% ipython --no-banner

In [1]: import numpy as np

In [2]: from numpy import linalg as LA

In [3]: np.set_printoptions(precision=2, suppress=True, linewidth=200, floatmode="fixed")

In [4]: def rnd(a):
   ...:     return np.round(a, 2) + 0
   ...: 

In [5]: mat = np.array([[0, 1, 3], [2, 2, 0], [2, 0, 2], [-2, -1, 3]])

In [6]: f = np.array([-4, -6, 0])

In [7]: np.correlate(mat[1], mat[3], "full")
Out[7]: array([ 6,  4, -6, -4,  0])

In [8]: np.convolve(mat[1], f)
Out[8]: array([ -8, -20, -12,   0,   0])

In [9]: np.cross(mat[1, :3], mat[3, :3])
Out[9]: array([ 6, -6,  2])

In [10]: C2 = mat.T @ mat

In [11]: C2
Out[11]: 
array([[12,  6, -2],
       [ 6,  6,  0],
       [-2,  0, 22]])

In [12]: hat = mat @ LA.solve(mat.T @ mat, mat.T)

In [13]: rnd(np.trace(hat))
Out[13]: np.float64(3.0)

In [14]: LA.matrix_rank(np.eye(4) - hat)
Out[14]: np.int64(1)

In [15]: np.allclose(hat @ hat, hat)
Out[15]: True

In [16]: rnd((np.eye(4) - hat) @ mat)
Out[16]: 
array([[0.00, 0.00, 0.00],
       [0.00, 0.00, 0.00],
       [0.00, 0.00, 0.00],
       [0.00, 0.00, 0.00]])

In [17]: rnd(hat @ mat[:, 2])
Out[17]: array([3.00, 0.00, 2.00, 3.00])

In [18]: rnd(hat)
Out[18]: 
array([[ 0.67,  0.33,  0.00,  0.33],
       [ 0.33,  0.67,  0.00, -0.33],
       [ 0.00,  0.00,  1.00,  0.00],
       [ 0.33, -0.33,  0.00,  0.67]])

In [19]: J = np.load("mat.npy")

In [20]: J
Out[20]: 
array([[ 0.00,  0.78, -0.45, -0.41],
       [ 0.00,  1.00, -0.39, -0.49],
       [ 0.00, -0.95, -0.86, -0.70],
       [ 0.00, -0.86, -0.31, -0.16],
       [ 0.00,  0.03, -0.26, -0.21],
       [ 0.00, -0.14, -0.22, -0.16],
       [ 0.00,  0.52, -0.60, -0.52],
       [ 0.00,  0.84,  0.74,  0.57],
       [ 0.00, -0.99, -0.19,  0.03],
       [ 0.00, -0.95,  0.01,  0.13],
       [ 0.00, -0.93, -0.13,  0.01],
       [ 0.00, -0.88, -0.72, -0.54],
       [ 0.00,  0.91, -0.26, -0.30],
       [ 0.00,  0.98,  0.68,  0.45],
       [ 0.00,  0.81,  0.19,  0.07],
       [ 0.00, -0.89, -0.62, -0.43],
       [ 0.00, -0.65, -0.36, -0.24],
       [ 0.00,  1.00,  0.89,  0.68],
       [ 0.00, -1.00, -0.52, -0.24],
       [ 0.00,  0.50,  0.75,  0.61],
       [ 0.00, -0.12, -0.38, -0.29],
       [ 0.00, -0.81, -0.27, -0.14]])

In [21]: # null space of dimension 1

In [22]: np.argsort(-LA.norm(J, axis=0).round(6), kind="stable")[:3]
Out[22]: array([1, 2, 3])
